$ python -q
>>> import numpy as np
>>> import numpy.linalg as la
>>> np.set_printoptions(suppress=True, linewidth=100)
>>> def rd(a):
...     return np.round(a, 2) + 0
... 
>>> A = np.load("w.npy")
>>> A
array([[ 0.6 , -0.8 ,  1.35],
       [-1.81, -1.08,  0.03],
       [ 2.44,  3.58, -2.66],
       [ 0.92,  0.51,  0.02],
       [-1.5 ,  0.29, -1.29],
       [-0.95, -0.46, -0.02],
       [ 1.23, -1.61,  2.58],
       [-0.22,  2.06, -2.52],
       [ 2.39,  3.68, -2.54],
       [ 1.81,  1.  ,  0.06],
       [ 1.42, -0.31,  1.37],
       [ 0.87,  0.49,  0.  ],
       [-1.45, -3.08,  2.61],
       [ 1.56,  3.18, -2.58],
       [ 1.72,  0.93, -0.02],
       [ 0.06,  0.01, -0.03],
       [ 0.91,  0.42,  0.03],
       [ 0.36,  1.34, -1.27],
       [-2.09, -2.25,  1.29],
       [-2.11, -2.31,  1.22],
       [-0.88, -0.52,  0.  ],
       [-0.87, -0.45,  0.04],
       [-0.21, -1.36,  1.29],
       [ 2.42,  3.6 , -2.68],
       [-0.88, -0.56,  0.03],
       [-1.17,  1.6 , -2.59]])
>>> rd(la.norm(A, 2) / la.norm(A))
np.float64(0.9)
>>> la.matrix_rank(A, rtol=0.1)
np.int64(2)
>>> round(np.log10(la.cond(A)))
2
>>> np.argsort(-la.norm(A, axis=0).round(6), kind="stable")[:3]
array([1, 2, 0])
>>> x0 = np.array([-6, -2, 9])
>>> y = A @ x0
>>> beta, lr = np.zeros(3), 1 / la.norm(A, 2) ** 2
>>> for i in range(250):
...     beta -= lr * A.T @ (A @ beta - y)
...     if i % 50 == 0: print(i, round(la.norm(A @ beta - y), 2))
... 
0 1.55
50 1.35
100 1.33
150 1.32
200 1.3
>>> rd(beta)
array([-3.67, -6.15,  5.38])
>>> F = np.loadtxt("x.csv", delimiter=",")
>>> F
array([[ 0.,  0.,  0.,  0.,  0.,  0.,  0.,  0.,  0.,  0.],
       [ 0.,  0.,  0.,  1.,  0.,  0.,  0.,  0.,  0.,  0.],
       [ 0.,  0.,  0.,  0.,  0.,  0.,  0.,  0., -3.,  0.],
       [ 0.,  0.,  0.,  0.,  0.,  0.,  0.,  0.,  0., -4.],
       [ 0.,  0.,  0.,  0.,  0.,  0.,  0., -1.,  0.,  0.],
       [ 0.,  0.,  0.,  0.,  0.,  5.,  0.,  0.,  0.,  0.],
       [ 2.,  0.,  0.,  0.,  0.,  0.,  0.,  0.,  0.,  0.],
       [ 0.,  0.,  0.,  0.,  0.,  0.,  0.,  0.,  0.,  0.],
       [ 0.,  0.,  3.,  0.,  0.,  0.,  0.,  0.,  0.,  0.],
       [ 0.,  0.,  0.,  0., -3.,  0.,  0.,  0.,  0.,  0.]])
>>> rd(la.norm(F))
np.float64(8.6)
>>> print(F.sum(axis=1))
[ 0.  1. -3. -4. -1.  5.  2.  0.  3. -3.]
>>> F - F[0]
array([[ 0.,  0.,  0.,  0.,  0.,  0.,  0.,  0.,  0.,  0.],
       [ 0.,  0.,  0.,  1.,  0.,  0.,  0.,  0.,  0.,  0.],
       [ 0.,  0.,  0.,  0.,  0.,  0.,  0.,  0., -3.,  0.],
       [ 0.,  0.,  0.,  0.,  0.,  0.,  0.,  0.,  0., -4.],
       [ 0.,  0.,  0.,  0.,  0.,  0.,  0., -1.,  0.,  0.],
       [ 0.,  0.,  0.,  0.,  0.,  5.,  0.,  0.,  0.,  0.],
       [ 2.,  0.,  0.,  0.,  0.,  0.,  0.,  0.,  0.,  0.],
       [ 0.,  0.,  0.,  0.,  0.,  0.,  0.,  0.,  0.,  0.],
       [ 0.,  0.,  3.,  0.,  0.,  0.,  0.,  0.,  0.,  0.],
       [ 0.,  0.,  0.,  0., -3.,  0.,  0.,  0.,  0.,  0.]])
>>> F.shape
(10, 10)
>>> rd(la.svd(F, compute_uv=False))
array([5., 4., 3., 3., 3., 2., 1., 1., 0., 0.])
